$ python3 -q
>>> import numpy as np
>>> from numpy import linalg as LA
>>> np.set_printoptions(precision=3, suppress=True, linewidth=200, floatmode="fixed")
>>> tidy = lambda a: np.round(a, 3) + 0
>>> M = np.load("sample6.npy")
>>> print(tidy(M))
[[-0.135  0.542 -0.719  0.279  0.192  0.121  0.070 -0.099  0.071  0.146]
 [-0.169 -0.131  0.002  0.260  0.079  0.250 -0.036  0.195  0.625 -0.623]
 [-0.202  0.073 -0.294 -0.543  0.008  0.061 -0.492  0.423 -0.270 -0.273]
 [-0.135 -0.461 -0.327 -0.188 -0.454  0.433  0.042 -0.034  0.250  0.409]
 [ 0.405  0.330  0.037  0.266 -0.695  0.026 -0.398 -0.011  0.015 -0.111]
 [-0.472 -0.222 -0.081  0.142 -0.074 -0.287 -0.413 -0.644 -0.079 -0.147]
 [-0.506 -0.043  0.167  0.513 -0.130 -0.111 -0.074  0.545 -0.183  0.292]
 [ 0.101  0.039  0.292  0.129  0.424  0.575 -0.530 -0.123 -0.014  0.283]
 [-0.135 -0.010  0.042  0.143 -0.153  0.538  0.343 -0.154 -0.602 -0.377]
 [ 0.472 -0.555 -0.408  0.364  0.205 -0.123 -0.131  0.144 -0.258 -0.089]]
>>> # keeps lengths
>>> r0 = np.array([-2, -2, 1, -1, 0, -2, 2, 1, -2, 0])
>>> Y = M + np.outer(r0, np.eye(10)[1])
>>> print(tidy(Y))
[[-0.135 -1.458 -0.719  0.279  0.192  0.121  0.070 -0.099  0.071  0.146]
 [-0.169 -2.131  0.002  0.260  0.079  0.250 -0.036  0.195  0.625 -0.623]
 [-0.202  1.073 -0.294 -0.543  0.008  0.061 -0.492  0.423 -0.270 -0.273]
 [-0.135 -1.461 -0.327 -0.188 -0.454  0.433  0.042 -0.034  0.250  0.409]
 [ 0.405  0.330  0.037  0.266 -0.695  0.026 -0.398 -0.011  0.015 -0.111]
 [-0.472 -2.222 -0.081  0.142 -0.074 -0.287 -0.413 -0.644 -0.079 -0.147]
 [-0.506  1.957  0.167  0.513 -0.130 -0.111 -0.074  0.545 -0.183  0.292]
 [ 0.101  1.039  0.292  0.129  0.424  0.575 -0.530 -0.123 -0.014  0.283]
 [-0.135 -2.010  0.042  0.143 -0.153  0.538  0.343 -0.154 -0.602 -0.377]
 [ 0.472 -0.555 -0.408  0.364  0.205 -0.123 -0.131  0.144 -0.258 -0.089]]
>>> print(tidy(LA.det(Y) / LA.det(M)), tidy(1 + LA.solve(M, r0)[1]))
1.13 1.13
>>> print(np.allclose(Y, Y.T))
False
>>> Y.inv()
Traceback (most recent call last):
  File "<python-input-12>", line 1, in <module>
    Y.inv()
    ^^^^^
AttributeError: 'numpy.ndarray' object has no attribute 'inv'
>>> LA.determinant(Y)
Traceback (most recent call last):
  File "<python-input-13>", line 1, in <module>
    LA.determinant(Y)
    ^^^^^^^^^^^^^^
AttributeError: module 'numpy.linalg' has no attribute 'determinant'
>>> Y = LA.inv(M)
>>> print(np.allclose(Y, M.T))
True
>>> print(tidy(LA.det(M) * Y))
[[ 0.135  0.169  0.202  0.135 -0.405  0.472  0.506 -0.101  0.135 -0.472]
 [-0.542  0.131 -0.073  0.461 -0.330  0.222  0.043 -0.039  0.010  0.555]
 [ 0.719 -0.002  0.294  0.327 -0.037  0.081 -0.167 -0.292 -0.042  0.408]
 [-0.279 -0.260  0.543  0.188 -0.266 -0.142 -0.513 -0.129 -0.143 -0.364]
 [-0.192 -0.079 -0.008  0.454  0.695  0.074  0.130 -0.424  0.153 -0.205]
 [-0.121 -0.250 -0.061 -0.433 -0.026  0.287  0.111 -0.575 -0.538  0.123]
 [-0.070  0.036  0.492 -0.042  0.398  0.413  0.074  0.530 -0.343  0.131]
 [ 0.099 -0.195 -0.423  0.034  0.011  0.644 -0.545  0.123  0.154 -0.144]
 [-0.071 -0.625  0.270 -0.250 -0.015  0.079  0.183  0.014  0.602  0.258]
 [-0.146  0.623  0.273 -0.409  0.111  0.147 -0.292 -0.283  0.377  0.089]]
>>> print(tidy(LA.cond(M)))
1.0
>>> X = np.array([[-8, 9, 0, 0], [-5, 7, 0, 0], [0, 0, -8, 9], [0, 0, -5, 7]])
>>> # 2 blocks once reordered
>>> Q, V = LA.qr(X[:, :3])[0], LA.qr(X[:, 3:])[0]
>>> s = LA.svd(Q.T @ V, compute_uv=False)
>>> print((s > 0.9).sum())
1
>>> print(tidy(s))
[0.995]
>>> r0 = np.array([-1, 2, 2, 3])
>>> Y = X + np.outer(r0, np.eye(4)[3])
>>> print(LA.matrix_rank(Y - X))
1
>>> rng = np.random.default_rng(7393)
>>> Y = X + rng.integers(-2, 3, (4, 2)) @ rng.integers(-2, 3, (2, 4))
>>> print(Y)
[[-12  13   2   6]
 [ -3   5  -1  -4]
 [ -2   2  -7  12]
 [ -2   2  -4   9]]
>>> print(np.abs(Y - X).sum(axis=1))
[16  9  8  7]
>>> print(tidy(LA.svd(Y - X, compute_uv=False)))
[11.270  0.996  0.000  0.000]
>>> print(Y - X)
[[-4  4  2  6]
 [ 2 -2 -1 -4]
 [-2  2  1  3]
 [-2  2  1  2]]
>>> print(LA.matrix_rank(Y - X, tol=1e-8))
2
